>>> import numpy as np
>>> import numpy.linalg as la
>>> np.set_printoptions(precision=4, suppress=True, linewidth=100, floatmode="fixed")
>>> E = np.load("run10.npy")
>>> E
array([[ 0,  2,  3,  3],
       [ 0,  2,  4,  3],
       [ 2,  5,  4,  3],
       [ 5,  8,  7,  4],
       [ 5,  8,  7,  4],
       [ 5,  8, 10,  6],
       [ 7,  9, 10,  7],
       [10, 10, 12, 10],
       [11, 13, 14, 11],
       [12, 13, 17, 13],
       [14, 15, 17, 15],
       [15, 18, 20, 16]])
>>> # rows 3 and 4 are equal
>>> Ac = (E - E.mean(axis=0)) / E.std(axis=0)
>>> Ac.std(axis=0)
array([1.0000, 1.0000, 1.0000, 1.0000])
>>> b = la.lstsq(np.delete(Ac, 0, axis=1), Ac[:, 0])[0]
>>> np.abs(b).argmax()
np.int64(0)
>>> b
array([ 0.6275, -0.0487,  0.4283])
>>> vec = np.array([0, 1, -1, 0])
>>> rhs = E @ vec
>>> np.round(la.pinv(E) @ E, 4) + 0
array([[1.0000, 0.0000, 0.0000, 0.0000],
       [0.0000, 1.0000, 0.0000, 0.0000],
       [0.0000, 0.0000, 1.0000, 0.0000],
       [0.0000, 0.0000, 0.0000, 1.0000]])
>>> np.round(la.solve(E.T @ E, E.T @ rhs), 4) + 0
array([ 0.0000,  1.0000, -1.0000,  0.0000])
>>> print(np.round(la.lstsq(E, rhs)[0], 4) + 0)
[ 0.0000  1.0000 -1.0000  0.0000]
>>> rhs
array([-1, -2,  1,  1,  1, -2, -1, -2, -1, -4, -2, -2])
>>> rng = np.random.default_rng(89)
>>> rhs = rhs + 0.02 * rng.normal(size=12)
>>> print(rhs)
[-1.0102 -2.0055  1.0215  1.0060  1.0188 -1.9933 -0.9897 -1.9976 -0.9884 -4.0178 -1.9786 -2.0230]
>>> b, *_ = la.lstsq(E, rhs)
>>> b.round()
array([-0.0000,  1.0000, -1.0000,  0.0000])
>>> round(la.norm(rhs - E @ b), 4)
np.float64(0.0411)
>>> [round(float(la.norm(la.solve(E.T @ E + lam * np.eye(4), E.T @ rhs))), 2) for lam in (0, 1, 10, 100)]
[1.42, 1.2, 0.65, 0.16]
>>> D = la.norm(E[:, None] - E[None], axis=-1)
>>> print(la.matrix_rank(D ** 2))
6
>>> print((D + 1e9 * np.eye(12)).round(6).argmin(axis=1))
[ 1  0  1  4  3  6  5  8  9 10  9 10]
>>> D.mean(axis=1).argmax()
np.int64(11)
>>> print(la.norm(E, axis=1))
[ 4.6904  5.3852  7.3485 12.4097 12.4097 15.0000 16.7033 21.0713 24.6374 27.7669 30.5778 34.7131]
>>> np.flatnonzero(D[7] < D.mean() / 2)
array([6, 7, 8])
>>> D[7].round(6).argsort(kind="stable")[:4]
array([7, 8, 6, 9])
>>> la.norm(E - E.mean(axis=0), axis=1)
array([13.5316, 13.0104, 10.4931,  5.7681,  5.7681,  3.1787,  1.0508,  3.9291,  7.1487, 10.3249,
       13.1632, 17.1786])
>>> F = np.array([[2, 1, 0, 2, 1],
...     [3, 0, 1, 3, 3],
...     [2, 1, 0, 2, 1],
...     [2, 2, 2, 1, 3],
...     [3, 1, 2, 3, 3]])
>>> rank = la.matrix_rank(F)
>>> rank
np.int64(4)
>>> N = la.svd(F)[2][rank:].T
>>> [int(la.matrix_rank(F[:, :j + 1])) for j in range(5)]
[1, 2, 3, 4, 4]
>>> N[:, 0] / N[np.abs(N[:, 0]).round(6).argmax(), 0]
array([ 1.0000, -0.2727,  0.2727, -0.6364, -0.4545])
>>> print(N @ N.T)
[[ 0.5681 -0.1549  0.1549 -0.3615 -0.2582]
 [-0.1549  0.0423 -0.0423  0.0986  0.0704]
 [ 0.1549 -0.0423  0.0423 -0.0986 -0.0704]
 [-0.3615  0.0986 -0.0986  0.2300  0.1643]
 [-0.2582  0.0704 -0.0704  0.1643  0.1174]]
>>> print(la.matrix_rank(F.T @ F), la.matrix_rank(F @ F.T))
4 4
>>> [int(la.matrix_rank(F[:i])) for i in range(1, len(F) + 1)]
[1, 2, 2, 3, 4]
>>> f = np.array([1, -2])
>>> print(np.polyval(f, F[3]))
[ 0  0  0 -1  1]
>>> print(np.array([np.convolve(row, f, "same") for row in F]))
[[ 2 -3 -2  2 -3]
 [ 3 -6  1  1 -3]
 [ 2 -3 -2  2 -3]
 [ 2 -2 -2 -3  1]
 [ 3 -5  0 -1 -3]]
>>> np.cross(F[3, :3], F[4, :3])
array([ 2,  2, -4])
>>> np.correlate(F[3], F[4], "full")
array([ 6, 12, 16, 15, 24, 19, 13,  6,  9])
>>> print(round(float(la.norm(F, 2) / la.norm(F)), 4))
0.956
>>> print(np.argsort(-la.norm(F, axis=0).round(6), kind="stable")[:3])
[0 4 3]
>>> la.cond(F) > 100
np.True_
>>> f = np.array([-3, -4, -3, 0]) + 0.5
>>> mat = np.outer(f, f) / (f @ f)
>>> mat
array([[ 0.2500,  0.3500,  0.2500, -0.0500],
       [ 0.3500,  0.4900,  0.3500, -0.0700],
       [ 0.2500,  0.3500,  0.2500, -0.0500],
       [-0.0500, -0.0700, -0.0500,  0.0100]])
>>> other = mat / la.norm(mat, axis=1, keepdims=True)
>>> cov = other @ other.T
>>> la.norm(other, axis=1)
array([1.0000, 1.0000, 1.0000, 1.0000])
>>> evals, V = la.eigh(mat)
>>> la.eigvalsh(mat + -2 * np.eye(4))
array([-2.0000, -2.0000, -2.0000, -1.0000])
>>> (evals > 1e-8).sum(), (evals < -1e-8).sum()
(np.int64(1), np.int64(0))
>>> np.round(la.svd(mat, compute_uv=False), 4) + 0
array([1.0000, 0.0000, 0.0000, 0.0000])
>>> np.round(V.T @ mat @ V, 4) + 0
array([[0.0000, 0.0000, 0.0000, 0.0000],
       [0.0000, 0.0000, 0.0000, 0.0000],
       [0.0000, 0.0000, 0.0000, 0.0000],
       [0.0000, 0.0000, 0.0000, 1.0000]])
>>> V @ np.diag(evals) @ V.T
array([[ 0.2500,  0.3500,  0.2500, -0.0500],
       [ 0.3500,  0.4900,  0.3500, -0.0700],
       [ 0.2500,  0.3500,  0.2500, -0.0500],
       [-0.0500, -0.0700, -0.0500,  0.0100]])
>>> Uu, s, Vh = la.svd(mat)
>>> s.round(4) + 0
array([1.0000, 0.0000, 0.0000, 0.0000])
>>> other = Uu[:, :1] @ np.diag(s[:1]) @ Vh[:1]
>>> la.matrix_rank(mat, rtol=0.05)
np.int64(1)
>>> print(np.round(np.abs(mat - other).max(), 4))
0.0
>>> round(float(la.norm(mat - other) / la.norm(mat)), 4)
0.0
>>> m1 = np.load("w.npy")
>>> m1
array([[69.0000, 72.0000,  0.0000, 32.0000],
       [72.0000, 86.0000,  0.0000, 36.0000],
       [ 0.0000,  0.0000,  5.0000,  0.0000],
       [32.0000, 36.0000,  0.0000, 21.0000]])
>>> (la.matrix_power((m1 != 0) + (m1.T != 0) + np.eye(4), 4) > 0).astype(int)
array([[1, 1, 0, 1],
       [1, 1, 0, 1],
       [0, 0, 1, 0],
       [1, 1, 0, 1]])
>>> print(m1 @ m1)
[[10969.0000 12312.0000     0.0000  5472.0000]
 [12312.0000 13876.0000     0.0000  6156.0000]
 [    0.0000     0.0000    25.0000     0.0000]
 [ 5472.0000  6156.0000     0.0000  2761.0000]]
>>> round(la.det(m1), 4)
np.float64(20750.0)
>>> np.flatnonzero(la.matrix_power((m1 != 0) + (m1.T != 0) + np.eye(4), 4)[3])
array([0, 1, 3])
>>> print(np.sort(la.eigvals(m1).real))
[  5.0000   5.0000   5.0000 166.0000]
>>> (m1 != 0).astype(int)
array([[1, 1, 0, 1],
       [1, 1, 0, 1],
       [0, 0, 1, 0],
       [1, 1, 0, 1]])
>>> evals, V = la.eigh(m1)
>>> np.abs(V[:, -1]).round(6).argmax()
np.int64(1)
>>> (evals > 1e-8).sum(), (evals < -1e-8).sum()
(np.int64(4), np.int64(0))
>>> np.unique(evals.round(6) + 0, return_counts=True)[1]
array([3, 1])
>>> la.eigvalsh(m1 + 3 * np.eye(4))
array([  8.0000,   8.0000,   8.0000, 169.0000])
>>> la.eigvalsh(m1 @ m1)
array([   25.0000,    25.0000,    25.0000, 27556.0000])
>>> print(la.svd(m1, compute_uv=False))
[166.0000   5.0000   5.0000   5.0000]
>>> np.round(V.T @ m1 @ V, 4) + 0
array([[  5.0000,   0.0000,   0.0000,   0.0000],
       [  0.0000,   5.0000,   0.0000,   0.0000],
       [  0.0000,   0.0000,   5.0000,   0.0000],
       [  0.0000,   0.0000,   0.0000, 166.0000]])
>>> K = np.load("out9.npy")
>>> K
array([[ 39,   2,  -2,  -1,  -3],
       [ -3, -36,   4,  -3,  -5],
       [ -1,   4, -45,  -4,  -2],
       [ -5,  -5,  -3,  25,  -5],
       [  4,   2,   4,  -2, -60]])
>>> evals, V = la.eig(K)
>>> np.sort(la.eigvals(K.T))
array([-59.1947, -46.6666, -35.5367,  25.2417,  39.1563])
>>> evals
array([ 39.1563,  25.2417, -59.1947, -35.5367, -46.6666])
>>> other = K[0, 0] * K[1:] - np.outer(K[1:, 0], K[0])
>>> other
array([[    0, -1398,   150,  -120,  -204],
       [    0,   158, -1757,  -157,   -81],
       [    0,  -185,  -127,   970,  -210],
       [    0,    70,   164,   -74, -2328]])
>>> K[:, 0] / K[0, 0]
array([ 1.0000, -0.0769, -0.0256, -0.1282,  0.1026])
>>> vec = np.array([-1, 1, 2, 3, 0])
>>> a = np.maximum(other @ vec, 0)
>>> a
array([   0,    0, 2471,  176])
>>> np.maximum(other @ vec, 0) - np.maximum(-other @ vec, 0)
array([-1458, -3827,  2471,   176])
>>> (F - F.T) / 2
array([[ 0.0000, -1.0000, -1.0000,  0.0000, -1.0000],
       [ 1.0000,  0.0000,  0.0000,  0.5000,  1.0000],
       [ 1.0000,  0.0000,  0.0000,  0.0000, -0.5000],
       [ 0.0000, -0.5000,  0.0000,  0.0000,  0.0000],
       [ 1.0000, -1.0000,  0.5000,  0.0000,  0.0000]])
>>> np.trace(F)
np.int64(6)
>>> np.allclose(F @ F.T, F.T @ F)
False
>>> F @ F
array([[14,  7,  7, 12, 14],
       [23, 13, 12, 20, 22],
       [14,  7,  7, 12, 14],
       [25,  9, 10, 24, 22],
       [28, 14, 13, 25, 26]])
>>> np.round(np.abs(la.eigvals(F)).max(), 4)
np.float64(8.9444)
>>> print(la.matrix_power(F, 4))
[[1147  542  533 1030 1076]
 [1905  902  887 1710 1788]
 [1147  542  533 1030 1076]
 [1913  886  879 1726 1788]
 [2249 1058 1043 2022 2108]]
>>> f = np.array([-3, -2, 2])
>>> data = np.array([np.roll(f, i) for i in range(3)])
>>> data
array([[-3, -2,  2],
       [ 2, -3, -2],
       [-2,  2, -3]])
>>> q = data.astype(float).copy()
>>> for j in range(3):
...     q[:, j] -= q[:, :j] @ (q[:, :j].T @ q[:, j])
...     q[:, j] /= la.norm(q[:, j])
... 
>>> q
array([[-0.7276, -0.6752,  0.1210],
       [ 0.4851, -0.6312, -0.6052],
       [-0.4851,  0.3817, -0.7868]])
>>> np.round(q.T @ data, 4) + 0
array([[ 4.1231, -0.9701, -0.9701],
       [ 0.0000,  4.0073, -1.2330],
       [ 0.0000,  0.0000,  3.8129]])
>>> np.round(q.T @ q, 4) + 0
array([[1.0000, 0.0000, 0.0000],
       [0.0000, 1.0000, 0.0000],
       [0.0000, 0.0000, 1.0000]])
>>> arr = np.load("mat.npy")
>>> print(arr)
[[ 1  2  3 -4 -4]
 [ 5  5  5  4  5]
 [11 12 13  4  6]]
>>> other = np.array([[-2, 3], [0, -1], [0, 0], [0, 2], [-2, 0]])
>>> np.einsum("ij->j", arr)
array([17, 19, 21,  4,  7])
>>> arr @ other
array([[  6,  -7],
       [-20,  18],
       [-34,  29]])
>>> la.matrix_rank(arr @ other)
np.int64(2)
>>> np.einsum("ik,kj->ji", arr, other)
array([[  6, -20, -34],
       [ -7,  18,  29]])
>>> other.T @ arr.T
array([[  6, -20, -34],
       [ -7,  18,  29]])
>>> np.einsum("ij,ij->i", arr, arr)
array([ 46, 116, 486])
>>> np.vstack([arr, other.T]).shape
(5, 5)
>>> other = arr / np.sqrt((arr ** 2).mean(axis=1, keepdims=True))
>>> arr - arr.mean(axis=1, keepdims=True)
array([[ 1.4000,  2.4000,  3.4000, -3.6000, -3.6000],
       [ 0.2000,  0.2000,  0.2000, -0.8000,  0.2000],
       [ 1.8000,  2.8000,  3.8000, -5.2000, -3.2000]])
>>> other[2]
array([1.1157, 1.2172, 1.3186, 0.4057, 0.6086])
>>> la.matrix_rank(arr - arr.mean(axis=1, keepdims=True))
np.int64(2)
>>> la.matrix_rank(other) == la.matrix_rank(arr)
np.True_
>>> M = np.loadtxt("x.csv", delimiter=",")
>>> print(M)
[[ 0.0000  3.0000  1.0000 -9.0000]
 [ 0.0000  0.0000  8.0000 -8.0000]
 [ 0.0000  0.0000  0.0000 -7.0000]
 [ 0.0000  0.0000  0.0000  0.0000]]
>>> # triangular, det is the product of the diagonal
>>> la.cond(M) > 100
np.True_
>>> [round(float(x), 4) for x in la.svd(M, compute_uv=False)[:3]]
[15.1638, 5.8737, 1.8862]
>>> round(float(la.norm(M, 2) / la.norm(M)), 4)
0.9263
>>> la.matrix_rank(M, rtol=0.1)
np.int64(3)
>>> np.argsort(-la.norm(M, axis=0).round(6), kind="stable")[:3]
array([3, 2, 1])
